$ ipython --no-banner

In [1]: import numpy as np

In [2]: from numpy import linalg as LA

In [3]: np.set_printoptions(precision=2, suppress=True, linewidth=140, legacy="1.25")

In [4]: X = np.loadtxt("x.csv", delimiter=",")

In [5]: print(X)
[[-3.53 -3.43  6.96 -5.23]
 [-0.63  5.24 -8.17  2.3 ]
 [-2.63 -3.54  2.75  8.54]
 [ 3.39 -1.65 -9.12 -1.63]
 [-2.37  8.7  -3.99 -1.69]
 [ 7.68 -1.12  5.27 -3.46]
 [-1.47 -4.88 -0.24  8.6 ]
 [ 6.17 -4.38  3.87 -5.26]
 [-8.04 -1.79  1.22 -5.54]
 [-6.65 -1.87 -7.22 -0.52]
 [ 8.31  3.08  1.16 -4.49]
 [ 1.12 -9.58 -1.26  2.32]
 [-9.5   2.52  1.62 -0.94]
 [-0.07  0.35 -9.13  4.07]
 [ 4.75 -5.59 -6.79  0.35]
 [ 1.    3.58 -9.23 -1.01]
 [-6.09 -2.34 -1.53 -7.42]
 [-4.88  3.59  7.04  3.71]
 [ 9.32 -1.56  0.48  3.24]
 [ 3.94 -0.25 -8.76  2.78]
 [ 7.97 -0.31  1.42 -5.86]
 [-1.88 -6.94 -1.89 -6.69]
 [ 8.92 -4.03  1.4   1.5 ]
 [-2.49 -0.19  9.11 -3.27]
 [ 0.39  9.46  2.63 -1.84]
 [ 9.13  2.14 -2.6   2.3 ]]

In [6]: vec = np.array([5, -7, 4, -4])

In [7]: y = X @ vec

In [8]: print(LA.lstsq(X, y)[0])
[ 5. -7.  4. -4.]

In [9]: print(np.round(LA.pinv(X) @ X, 2) + 0)
[[1. 0. 0. 0.]
 [0. 1. 0. 0.]
 [0. 0. 1. 0.]
 [0. 0. 0. 1.]]

In [10]: rng = np.random.default_rng(74)

In [11]: y = y + 0.02 * rng.normal(size=26)

In [12]: print(y)
[ 55.12 -81.71 -11.52  -1.46 -81.97  81.15  -8.55  98.03  -0.63 -46.94  42.62  58.36 -54.91 -55.6   34.33 -52.94   9.47 -36.24  46.48
 -24.68  71.15  58.4   72.41  38.4  -46.41  11.1 ]

In [13]: beta, *_ = LA.lstsq(X, y)

In [14]: print(beta)
[ 5. -7.  4. -4.]

In [15]: print(np.round(X.T @ (y - X @ beta), 2) + 0)
[0. 0. 0. 0.]

In [16]: print(np.round(LA.norm(y - X @ beta), 2))
0.06

In [17]: print(X.reshape(2, -1))
[[-3.53 -3.43  6.96 -5.23 -0.63  5.24 -8.17  2.3  -2.63 -3.54  2.75  8.54  3.39 -1.65 -9.12 -1.63 -2.37  8.7  -3.99 -1.69  7.68 -1.12
   5.27 -3.46 -1.47 -4.88 -0.24  8.6   6.17 -4.38  3.87 -5.26 -8.04 -1.79  1.22 -5.54 -6.65 -1.87 -7.22 -0.52  8.31  3.08  1.16 -4.49
   1.12 -9.58 -1.26  2.32 -9.5   2.52  1.62 -0.94]
 [-0.07  0.35 -9.13  4.07  4.75 -5.59 -6.79  0.35  1.    3.58 -9.23 -1.01 -6.09 -2.34 -1.53 -7.42 -4.88  3.59  7.04  3.71  9.32 -1.56
   0.48  3.24  3.94 -0.25 -8.76  2.78  7.97 -0.31  1.42 -5.86 -1.88 -6.94 -1.89 -6.69  8.92 -4.03  1.4   1.5  -2.49 -0.19  9.11 -3.27
   0.39  9.46  2.63 -1.84  9.13  2.14 -2.6   2.3 ]]

In [18]: print(X.ravel(order="F"))
[-3.53 -0.63 -2.63  3.39 -2.37  7.68 -1.47  6.17 -8.04 -6.65  8.31  1.12 -9.5  -0.07  4.75  1.   -6.09 -4.88  9.32  3.94  7.97 -1.88  8.92
 -2.49  0.39  9.13 -3.43  5.24 -3.54 -1.65  8.7  -1.12 -4.88 -4.38 -1.79 -1.87  3.08 -9.58  2.52  0.35 -5.59  3.58 -2.34  3.59 -1.56 -0.25
 -0.31 -6.94 -4.03 -0.19  9.46  2.14  6.96 -8.17  2.75 -9.12 -3.99  5.27 -0.24  3.87  1.22 -7.22  1.16 -1.26  1.62 -9.13 -6.79 -9.23 -1.53
  7.04  0.48 -8.76  1.42 -1.89  1.4   9.11  2.63 -2.6  -5.23  2.3   8.54 -1.63 -1.69 -3.46  8.6  -5.26 -5.54 -0.52 -4.49  2.32 -0.94  4.07
  0.35 -1.01 -7.42  3.71  3.24  2.78 -5.86 -6.69  1.5  -3.27 -1.84  2.3 ]

In [19]: t3 = X.reshape(26, 2, -1)

In [20]: print(t3.shape)
(26, 2, 2)

In [21]: print(t3.transpose(1, 0, 2))
[[[-3.53 -3.43]
  [-0.63  5.24]
  [-2.63 -3.54]
  [ 3.39 -1.65]
  [-2.37  8.7 ]
  [ 7.68 -1.12]
  [-1.47 -4.88]
  [ 6.17 -4.38]
  [-8.04 -1.79]
  [-6.65 -1.87]
  [ 8.31  3.08]
  [ 1.12 -9.58]
  [-9.5   2.52]
  [-0.07  0.35]
  [ 4.75 -5.59]
  [ 1.    3.58]
  [-6.09 -2.34]
  [-4.88  3.59]
  [ 9.32 -1.56]
  [ 3.94 -0.25]
  [ 7.97 -0.31]
  [-1.88 -6.94]
  [ 8.92 -4.03]
  [-2.49 -0.19]
  [ 0.39  9.46]
  [ 9.13  2.14]]

 [[ 6.96 -5.23]
  [-8.17  2.3 ]
  [ 2.75  8.54]
  [-9.12 -1.63]
  [-3.99 -1.69]
  [ 5.27 -3.46]
  [-0.24  8.6 ]
  [ 3.87 -5.26]
  [ 1.22 -5.54]
  [-7.22 -0.52]
  [ 1.16 -4.49]
  [-1.26  2.32]
  [ 1.62 -0.94]
  [-9.13  4.07]
  [-6.79  0.35]
  [-9.23 -1.01]
  [-1.53 -7.42]
  [ 7.04  3.71]
  [ 0.48  3.24]
  [-8.76  2.78]
  [ 1.42 -5.86]
  [-1.89 -6.69]
  [ 1.4   1.5 ]
  [ 9.11 -3.27]
  [ 2.63 -1.84]
  [-2.6   2.3 ]]]

In [22]: print(np.einsum("ihd,jhd->hij", t3, t3).shape)
(2, 26, 26)

In [23]: print(np.swapaxes(t3, 1, 2)[9])
[[-6.65 -7.22]
 [-1.87 -0.52]]
